% ipython --no-banner

In [1]: import numpy as np

In [2]: import numpy.linalg as la

In [3]: np.set_printoptions(precision=2, suppress=True, linewidth=160, sign=" ")

In [4]: K = np.array([[1, 0, 0], [8, 1, 0], [7, 0, 1]])

In [5]: # triangular

In [6]: vec = np.array([8, 1, -9])

In [7]: K @ np.ones(3)
Out[7]: array([ 1.,  9.,  8.])

In [8]: K @ vec
Out[8]: array([  8,  65,  47])

In [9]: K @ (2 * vec)
Out[9]: array([  16,  130,   94])

In [10]: B = np.inv(K)
AttributeError: module 'numpy' has no attribute 'inv'


In [11]: B = la.inv(K)

In [12]: round(la.slogdet(K)[0], 2)
Out[12]: np.float64(1.0)

In [13]: np.round(la.cond(K), 2)
Out[13]: np.float64(114.99)

In [14]: np.allclose(B, K.T)
Out[14]: False

In [15]: B.round(2) + 0
Out[15]: 
array([[ 1.,  0.,  0.],
       [-8.,  1.,  0.],
       [-7.,  0.,  1.]])

In [16]: (np.abs(B) > 1e-9).astype(int)
Out[16]: 
array([[ 1,  0,  0],
       [ 1,  1,  0],
       [ 1,  0,  1]])

In [17]: np.round(la.det(K) * B, 2) + 0
Out[17]: 
array([[ 1.,  0.,  0.],
       [-8.,  1.,  0.],
       [-7.,  0.,  1.]])

In [18]: np.trace(K)
Out[18]: np.int64(3)

In [19]: round(np.abs(la.eigvals(K)).max(), 2)
Out[19]: np.float64(1.0)

In [20]: (K - K.T) / 2
Out[20]: 
array([[ 0. , -4. , -3.5],
       [ 4. ,  0. ,  0. ],
       [ 3.5,  0. ,  0. ]])

In [21]: K @ K
Out[21]: 
array([[  1,   0,   0],
       [ 16,   1,   0],
       [ 14,   0,   1]])

In [22]: la.matrix_power(K, 4)
Out[22]: 
array([[  1,   0,   0],
       [ 32,   1,   0],
       [ 28,   0,   1]])

In [23]: np.round(la.det(K), 2)
Out[23]: np.float64(1.0)

In [24]: np.sort(np.abs(la.eigvals(K)))
Out[24]: array([ 1.,  1.,  1.])

In [25]: la.cond(K) > 100
Out[25]: np.True_

In [26]: np.argsort(-la.norm(K, axis=0).round(6), kind="stable")[:3]
Out[26]: array([ 0,  1,  2])

In [27]: round(np.log10(la.cond(K)))
Out[27]: 2

In [28]: [round(float(x), 2) for x in la.svd(K, compute_uv=False)[:3]]
Out[28]: [10.72, 1.0, 0.09]

In [29]: np.abs(la.svd(K)[2][-1])
Out[29]: array([ 0.09,  0.75,  0.66])

In [30]: A = np.array([[1.0, 0.7, 0.49, 0.34],
    ...:     [0.7, 1.0, 0.7, 0.49],
    ...:     [0.49, 0.7, 1.0, 0.7],
    ...:     [0.34, 0.49, 0.7, 1.0]])

In [31]: B = np.array([[3, -3, 1], [-1, -3, -2]])

In [32]: basis = np.kron(B, K)

In [33]: round(float(la.norm(basis, 2)), 2), round(la.norm(B, 2) * la.norm(K, 2), 2)
Out[33]: (49.39, np.float64(49.39))

In [34]: vec = np.array([5, 0, 9, 9])

In [35]: target = A @ vec

In [36]: target
Out[36]: array([ 12.47,  14.21,  17.75,  17.  ])

In [37]: la.solve(A, A[:, 0])
Out[37]: array([ 1.,  0.,  0.,  0.])

In [38]: np.round(la.solve(A, -2 * target), 2) + 0
Out[38]: array([-10.,   0., -18., -18.])

In [39]: ev, V = la.eig(A)

In [40]: np.round(A @ V[:, 0] - ev[0] * V[:, 0], 2) + 0
Out[40]: array([ 0.,  0.,  0.,  0.])

In [41]: ev
Out[41]: array([ 2.72,  0.76,  0.32,  0.2 ])

In [42]: E = np.load("sample17.npy")

In [43]: E
Out[43]: 
array([[ 24.,  33., -19., -13.],
       [-44., -57.,  32.,  22.],
       [-42., -57.,  33.,  21.],
       [ -4.,   3.,  -4.,   0.]])

In [44]: la.cond(E) > 100
Out[44]: np.True_

In [45]: [round(float(x), 2) for x in la.svd(E, compute_uv=False)[:3]]
Out[45]: [124.22, 6.43, 0.8]

In [46]: U, s, Vt = la.svd(E)

In [47]: np.argmax(s[:-1] / (s[1:] + 1e-6)) + 1
Out[47]: np.int64(1)

In [48]: B = U[:, :1] @ np.diag(s[:1]) @ Vt[:1]

In [49]: la.matrix_rank(B)
Out[49]: np.int64(1)

In [50]: la.matrix_rank(E, rtol=0.05)
Out[50]: np.int64(2)

In [51]: (E + E.T) / 2
Out[51]: 
array([[ 24. ,  -5.5, -30.5,  -8.5],
       [ -5.5, -57. , -12.5,  12.5],
       [-30.5, -12.5,  33. ,   8.5],
       [ -8.5,  12.5,   8.5,   0. ]])

In [52]: np.allclose(E, E.T)
Out[52]: False

In [53]: (E - E.T) / 2
Out[53]: 
array([[  0. ,  38.5,  11.5,  -4.5],
       [-38.5,   0. ,  44.5,   9.5],
       [-11.5, -44.5,   0. ,  12.5],
       [  4.5,  -9.5, -12.5,   0. ]])

In [54]: la.matrix_power(E, 4)
Out[54]: 
array([[-374., -585.,  325.,  195.],
       [ 260.,  471., -260., -130.],
       [ 390.,  585., -309., -195.],
       [-780., -975.,  520.,  406.]])

In [55]: J = np.loadtxt("w.csv", delimiter=",")

In [56]: J
Out[56]: 
array([[ -0.09,  -4.45,  -1.83],
       [ -0.13,  -2.57,  -2.08],
       [  0.15,  -1.94, -14.77],
       [ -0.38,  -0.92,  -8.81],
       [ -0.7 ,   1.19,  -6.84],
       [ -0.58,   0.81,  -3.95],
       [  0.57,  -0.69,  -9.12],
       [  0.03,  -3.79, -14.31],
       [  0.05,  -0.25,  -1.78],
       [ -0.02,   1.84,  -3.14],
       [ -0.4 ,  -1.7 ,  -0.96],
       [ -0.15,  -0.19,   3.43],
       [  0.41,   3.6 ,  -7.4 ],
       [ -0.27,   0.71,  -2.82],
       [ -0.88,  -0.89, -17.42],
       [  0.34,  -1.52,   5.44],
       [ -0.3 ,  -1.91,   2.64],
       [ -0.65,  -3.81,  -5.99],
       [ -0.11,  -3.42,   0.73],
       [  0.87,  -1.52,   2.47],
       [  0.24,   0.67,   7.4 ]])

In [57]: z = J[:, 1] > np.median(J[:, 1])

In [58]: u = J[z].mean(axis=0) - J[~z].mean(axis=0)

In [59]: z.astype(int)
Out[59]: array([ 0,  0,  0,  0,  1,  1,  1,  0,  1,  1,  0,  1,  1,  1,  1,  0,  0,  0,  0,  0,  1])

In [60]: np.argsort(-np.abs(u).round(6), kind="stable")
Out[60]: array([ 1,  2,  0])

In [61]: cen = (J - J.mean(axis=0)) / J.std(axis=0)

In [62]: np.argwhere(np.abs(cen) > 2)
Out[62]: 
array([[ 12,   1],
       [ 14,   2],
       [ 19,   0]])

In [63]: cen.std(axis=0)
Out[63]: array([ 1.,  1.,  1.])

In [64]: beta = la.lstsq(np.delete(cen, 0, axis=1), cen[:, 0])[0]

In [65]: beta
Out[65]: array([ 0.07,  0.29])

In [66]: G = J.T @ J

In [67]: np.round(np.trace(G), 2), np.round((J ** 2).sum(), 2)
Out[67]: (np.float64(1286.99), np.float64(1286.99))

In [68]: la.eigvalsh(G)[::-1]
Out[68]: array([ 1187.53,    96.01,     3.45])

In [69]: np.allclose(G, G.T)
Out[69]: True

In [70]: la.svd(J, compute_uv=False) ** 2
Out[70]: array([ 1187.53,    96.01,     3.45])

In [71]: (J @ J.T).shape
Out[71]: (21, 21)

In [72]: np.diag(G)
Out[72]: array([    4.  ,   103.49,  1179.5 ])

In [73]: theta = np.radians(180)

In [74]: Rm = np.eye(3)

In [75]: Rm[1, 1] = Rm[2, 2] = np.cos(theta)

In [76]: Rm[1, 2], Rm[2, 1] = -np.sin(theta), np.sin(theta)

In [77]: Rm.round(2) + 0
Out[77]: 
array([[ 1.,  0.,  0.],
       [ 0., -1.,  0.],
       [ 0.,  0., -1.]])

In [78]: B = J @ Rm.T

In [79]: np.abs(B - J).max(axis=0)
Out[79]: array([  0.  ,   8.9 ,  34.84])

In [80]: la.svd(J, compute_uv=False), la.svd(B, compute_uv=False)
Out[80]: (array([ 34.46,   9.8 ,   1.86]), array([ 34.46,   9.8 ,   1.86]))

In [81]: np.allclose(J @ J.T, B @ B.T)
Out[81]: True
